% python3 -q
>>> import numpy as np
>>> from numpy import linalg as LA
>>> np.set_printoptions(precision=3, suppress=True, linewidth=200)
>>> data = np.loadtxt("a.csv", delimiter=",")
>>> print(data)
[[ 0. -1. -1.]
 [ 0.  1.  1.]
 [ 0.  0.  2.]]
>>> print(LA.matrix_rank(data, rtol=0.1))
2
>>> m1 = np.load("out7.npy")
>>> print(m1)
[[ 2  0  0  0]
 [ 0  7  0 -8]
 [ 7  0  6  0]
 [ 0  0  0  3]]
>>> print(np.einsum("ij,ji->", m1, m1))
98
>>> print(round(float(LA.det(m1[::-1])), 3))
252.0
>>> print(round(LA.det(m1.T), 3))
252.0
>>> print(np.round(LA.eigvals(m1).sum().real, 3))
18.0
>>> print(np.poly(m1))
[   1.  -18.  113. -288.  252.]
>>> J = np.loadtxt("layer15.csv", delimiter=",")
>>> print(J)
[[ 1. -2.  4.]
 [ 1. -1.  1.]
 [ 1.  0.  0.]]
>>> other = np.array([[1, 0], [-2, 0]])
>>> C = np.kron(other, J)
>>> print(C.shape)
(6, 6)
>>> M = np.cumsum(np.array([[-4, 2, -3],
...     [3, -1, -5],
...     [3, 3, -1],
...     [-1, 3, -2],
...     [-3, -4, -1],
...     [4, 3, 2],
...     [4, 5, -3],
...     [-5, 5, 5],
...     [-4, -2, 4],
...     [-3, -3, -2],
...     [5, 1, -1],
...     [-2, 4, -4],
...     [1, -3, 4]]), axis=0)
>>> print(M)
[[ -4   2  -3]
 [ -1   1  -8]
 [  2   4  -9]
 [  1   7 -11]
 [ -2   3 -12]
 [  2   6 -10]
 [  6  11 -13]
 [  1  16  -8]
 [ -3  14  -4]
 [ -6  11  -6]
 [ -1  12  -7]
 [ -3  16 -11]
 [ -2  13  -7]]
>>> P = M @ LA.solve(M.T @ M, M.T)
>>> print(P @ M[:, 1])
[ 2.  1.  4.  7.  3.  6. 11. 16. 14. 11. 12. 16. 13.]
>>> print(np.trace(P))
3.0
>>> Xc = M - M.mean(axis=0)
>>> Uu, s, vt = LA.svd(Xc, full_matrices=False)
>>> print(np.abs(vt[-1]))
[0.685 0.011 0.728]
>>> print(vt[0] * np.sign(vt[0, np.abs(vt[0]).argmax()]))
[-0.061  0.997  0.043]
>>> print(s ** 2 / (s ** 2).sum())
[0.603 0.326 0.071]
>>> print(np.abs(vt[0]).argmax())
1
>>> print((np.sign(Uu[:, 0]) == np.sign(Uu[0, 0])).astype(int))
[1 1 1 1 1 1 0 0 0 0 0 0 0]
>>> print(LA.matrix_rank(Xc))
3
>>> E = np.maximum(np.array([[2], [2], [1], [1], [0], [0], [0], [0], [1], [0], [0], [1], [1]]) @ np.array([[-2, -1, 5]]) + np.array([4, -5, 5]), 0)
>>> print(E)
[[ 0  0 15]
 [ 0  0 15]
 [ 2  0 10]
 [ 2  0 10]
 [ 4  0  5]
 [ 4  0  5]
 [ 4  0  5]
 [ 4  0  5]
 [ 2  0 10]
 [ 4  0  5]
 [ 4  0  5]
 [ 2  0 10]
 [ 2  0 10]]
>>> print([round(float(x), 3) for x in LA.svd(E, compute_uv=False)[:3]])
[33.867, 8.31, 0.0]
>>> print(LA.matrix_rank(E, rtol=0.1))
2
>>> Uu, s, vt = LA.svd(E)
>>> evecs = vt[:(s > 1e-8).sum()]
>>> rng = np.random.default_rng(2)
>>> x = E[8] + -3 * E[6] + rng.integers(2) * np.eye(3)[1]
>>> print(x)
[-10.   1.  -5.]
>>> print(np.allclose(evecs.T @ evecs @ x, x))
False
>>> print(LA.matrix_rank(np.vstack([E, x])))
3
>>> print(np.diag(evecs.T @ evecs))
[1. 0. 1.]
>>> print(np.round(evecs.T @ evecs, 3) + 0)
[[1. 0. 0.]
 [0. 0. 0.]
 [0. 0. 1.]]
>>> Uu, s, vt = LA.svd(E)
>>> print(s)
[33.867  8.31   0.   ]
>>> print(np.argmax(s[:-1] / (s[1:] + 1e-6)) + 1)
2
>>> other = Uu[:, :2] @ np.diag(s[:2]) @ vt[:2]
>>> print(np.round(LA.norm(E - other, 2), 3), s[2])
0.0 0.0
>>> print(other.round(3) + 0)
[[ 0.  0. 15.]
 [ 0.  0. 15.]
 [ 2.  0. 10.]
 [ 2.  0. 10.]
 [ 4.  0.  5.]
 [ 4.  0.  5.]
 [ 4.  0.  5.]
 [ 4.  0.  5.]
 [ 2.  0. 10.]
 [ 4.  0.  5.]
 [ 4.  0.  5.]
 [ 2.  0. 10.]
 [ 2.  0. 10.]]
>>> print(LA.matrix_rank(E, rtol=0.05))
2
>>> print(round(float(LA.norm(E - other) / LA.norm(E)), 3))
0.0
>>> print(E.sum(axis=0))
[ 34   0 110]
>>> print(np.abs(E).max())
15
>>> np.zeros(13, 3)
Traceback (most recent call last):
  File "<python-input-54>", line 1, in <module>
    np.zeros(13, 3)
    ~~~~~~~~^^^^^^^
TypeError: Cannot interpret '3' as a data type
>>> print(np.unravel_index(np.abs(E).argmax(), E.shape))
(np.int64(0), np.int64(2))
>>> def softmax(z):
...     e = np.exp(z - z.max(axis=-1, keepdims=True))
...     return e / e.sum(axis=-1, keepdims=True)
... 
>>> print(np.round(softmax(10 * E[1]), 3) + 0)
[0. 0. 1.]
>>> scores = E @ E.T / np.sqrt(3)
>>> print(np.round(softmax(scores)[1] @ E, 3) + 0)
[ 0.  0. 15.]
>>> feats = np.array([[0.0, 1.0, 1.0, 1.0],
...     [1.0, 0.0, 1.0, 1.0],
...     [1.0, 1.0, 0.0, 1.0],
...     [1.0, 1.0, 1.0, 0.0]])
>>> print(feats)
[[0. 1. 1. 1.]
 [1. 0. 1. 1.]
 [1. 1. 0. 1.]
 [1. 1. 1. 0.]]
>>> print(np.trace(feats @ feats @ feats) // 6)
4.0
>>> print(feats.sum(axis=0))
[3. 3. 3. 3.]
>>> print(feats @ feats)
[[3. 2. 2. 2.]
 [2. 3. 2. 2.]
 [2. 2. 3. 2.]
 [2. 2. 2. 3.]]
>>> print(np.argwhere(np.triu(feats)))
[[0 1]
 [0 2]
 [0 3]
 [1 2]
 [1 3]
 [2 3]]
>>> Lm = np.diag(feats.sum(axis=1)) - feats
>>> print(Lm @ np.ones(4))
[0. 0. 0. 0.]
>>> print(np.round(LA.eigvalsh(Lm), 3) + 0)
[0. 4. 4. 4.]
>>> print(round(LA.det(Lm[1:, 1:])))
16
>>> other = np.array([[0]])
>>> C = np.array([[-3]])
>>> W0 = np.block([[other, np.array([[1]])], [np.zeros((1, 1)), C]])
>>> print(W0)
[[ 0.  1.]
 [ 0. -3.]]
>>> # looks like rank 1
>>> Uu, s, vt = LA.svd(W0)
>>> evecs = vt[:(s > 1e-8).sum()]
>>> x = W0[1] + 3 * W0[0] + rng.integers(2) * np.eye(2)[0]
>>> print(x)
[0. 0.]
>>> print(round(float(LA.norm(x - evecs.T @ evecs @ x)), 3))
0.0
>>> print(np.allclose(evecs.T @ evecs @ x, x))
True
>>> cov = W0.T @ W0
>>> print((W0 @ W0.T).shape)
(2, 2)
>>> print(np.trace(cov), (W0 ** 2).sum())
10.0 10.0
>>> print(LA.svd(W0, compute_uv=False) ** 2)
[10.  0.]
>>> print(np.allclose(cov, cov.T))
True
>>> other = np.array([[0, 4], [1, 1]])
>>> C = np.kron(other, W0)
>>> print(LA.matrix_rank(C))
2
>>> print(round(LA.norm(C, 2), 3), round(float(LA.norm(other, 2) * LA.norm(W0, 2)), 3))
13.062 13.062
>>> print(C)
[[  0.   0.   0.   4.]
 [  0.  -0.   0. -12.]
 [  0.   1.   0.   1.]
 [  0.  -3.   0.  -3.]]
>>> print(np.einsum("ij,ji->", W0, W0))
9.0
>>> print(np.round(LA.det(W0.T), 3))
0.0
>>> print(round(LA.eigvals(W0).sum().real, 3))
-3.0
>>> print(LA.eigvals(W0))
[ 0. -3.]
>>> print(np.kron(np.eye(2, dtype=int), W0))
[[ 0.  1.  0.  0.]
 [ 0. -3.  0. -0.]
 [ 0.  0.  0.  1.]
 [ 0. -0.  0. -3.]]
>>> X = np.array([[0, 1, 0, 0], [1, 0, 0, 0], [0, 0, 0, 1], [0, 0, 1, 0]])
>>> print(X)
[[0 1 0 0]
 [1 0 0 0]
 [0 0 0 1]
 [0 0 1 0]]
>>> print(round(LA.det(2 * X), 3), round(LA.det(X), 3))
16.0 1.0
>>> print(LA.eigvals(X))
[ 1. -1.  1. -1.]
>>> print(np.poly(X))
[ 1.  0. -2.  0.  1.]
>>> x = np.array([5, 1, 5, 0])
>>> y = X @ x
>>> print(y)
[1 5 0 5]
>>> print(LA.solve(X.T, X[0]))
[1. 0. 0. 0.]
>>> print(LA.solve(X, X[:, 3]))
[0. 0. 0. 1.]
>>> print(LA.solve(X, y + X[:, 2]))
[5. 1. 6. 0.]
>>> f = np.array([2, 1, 1, 2])
>>> other = X + np.outer(f, np.eye(4)[0])
>>> print(other)
[[2. 1. 0. 0.]
 [2. 0. 0. 0.]
 [1. 0. 0. 1.]
 [2. 0. 1. 0.]]
>>> print(LA.matrix_rank(other - X))
1
>>> print(LA.matrix_rank(LA.inv(other) - LA.inv(X), tol=1e-8))
1
>>> q = X.astype(float).copy()
>>> for j in range(4):
...     q[:, j] -= q[:, :j] @ (q[:, :j].T @ q[:, j])
...     q[:, j] /= LA.norm(q[:, j])
... 
>>> print(q.T @ X)
[[1. 0. 0. 0.]
 [0. 1. 0. 0.]
 [0. 0. 1. 0.]
 [0. 0. 0. 1.]]
>>> print(q.T @ q)
[[1. 0. 0. 0.]
 [0. 1. 0. 0.]
 [0. 0. 1. 0.]
 [0. 0. 0. 1.]]
>>> print(q)
[[0. 1. 0. 0.]
 [1. 0. 0. 0.]
 [0. 0. 0. 1.]
 [0. 0. 1. 0.]]
